$ ipython --no-banner

In [1]: import numpy as np

In [2]: np.set_printoptions(precision=2, suppress=True, linewidth=100)

In [3]: mat = np.load("data.npy")

In [4]: mat
Out[4]: 
array([[0, 4, 0],
       [0, 0, 7],
       [0, 0, 0]])

In [5]: np.poly(mat)
Out[5]: array([1., 0., 0., 0.])

In [6]: np.einsum("ij,ji->", mat, mat)
Out[6]: np.int64(0)

In [7]: np.einsum("ii->", mat)
Out[7]: np.int64(0)

In [8]: np.kron(np.eye(2, dtype=int), mat)
Out[8]: 
array([[0, 4, 0, 0, 0, 0],
       [0, 0, 7, 0, 0, 0],
       [0, 0, 0, 0, 0, 0],
       [0, 0, 0, 0, 4, 0],
       [0, 0, 0, 0, 0, 7],
       [0, 0, 0, 0, 0, 0]])

In [9]: np.round(np.linalg.det(mat[::-1]), 2)
Out[9]: np.float64(0.0)

In [10]: round(np.linalg.det(mat.T), 2)
Out[10]: np.float64(0.0)

In [11]: U, sigma, Vt = np.linalg.svd(mat)

In [12]: evecs = Vt[:(sigma > 1e-8).sum()]

In [13]: rng = np.random.default_rng(873)

In [14]: vec = mat[0] + -1 * mat[2] + rng.integers(2) * np.eye(3)[2]

In [15]: vec
Out[15]: array([0., 4., 0.])

In [16]: np.round(np.linalg.norm(vec - evecs.T @ evecs @ vec), 2)
Out[16]: np.float64(0.0)

In [17]: np.diag(evecs.T @ evecs)
Out[17]: array([0., 1., 1.])

In [18]: np.linalg.matrix_rank(np.vstack([mat, vec]))
Out[18]: np.int64(2)

In [19]: np.allclose(evecs.T @ evecs @ vec, vec)
Out[19]: True

In [20]: theta = np.radians(120)

In [21]: Rm = np.eye(3)

In [22]: Rm[0, 0] = Rm[1, 1] = np.cos(theta)

In [23]: Rm[0, 1], Rm[1, 0] = -np.sin(theta), np.sin(theta)

In [24]: Rm
Out[24]: 
array([[-0.5 , -0.87,  0.  ],
       [ 0.87, -0.5 ,  0.  ],
       [ 0.  ,  0.  ,  1.  ]])

In [25]: other = mat @ Rm.T

In [26]: np.round(np.linalg.det(Rm), 2), np.round(np.trace(Rm), 2)
Out[26]: (np.float64(1.0), np.float64(0.0))

In [27]: np.allclose(mat @ mat.T, other @ other.T)
Out[27]: True

In [28]: other = np.array([[2, 6], [2, 9], [3, 0]])

In [29]: other @ mat
Traceback (most recent call last):
  Cell In[29], line 1
    other @ mat
ValueError: matmul: Input operand 1 has a mismatch in its core dimension 0, with gufunc signature (n?,k),(k,m?)->(n?,m?) (size 3 is different from 2)


In [30]: np.linalg.matrix_rank(mat @ other)
Out[30]: np.int64(2)

In [31]: np.einsum("ij,ij->i", mat, mat)
Out[31]: array([16, 49,  0])

In [32]: other.T @ mat.T
Out[32]: 
array([[ 8, 21,  0],
       [36,  0,  0]])

In [33]: np.vstack([mat, other.T]).shape
Out[33]: (5, 3)

In [34]: np.einsum("ik,kj->ij", mat, other)
Out[34]: 
array([[ 8, 36],
       [21,  0],
       [ 0,  0]])

In [35]: np.einsum("ij->j", mat)
Out[35]: array([0, 4, 7])
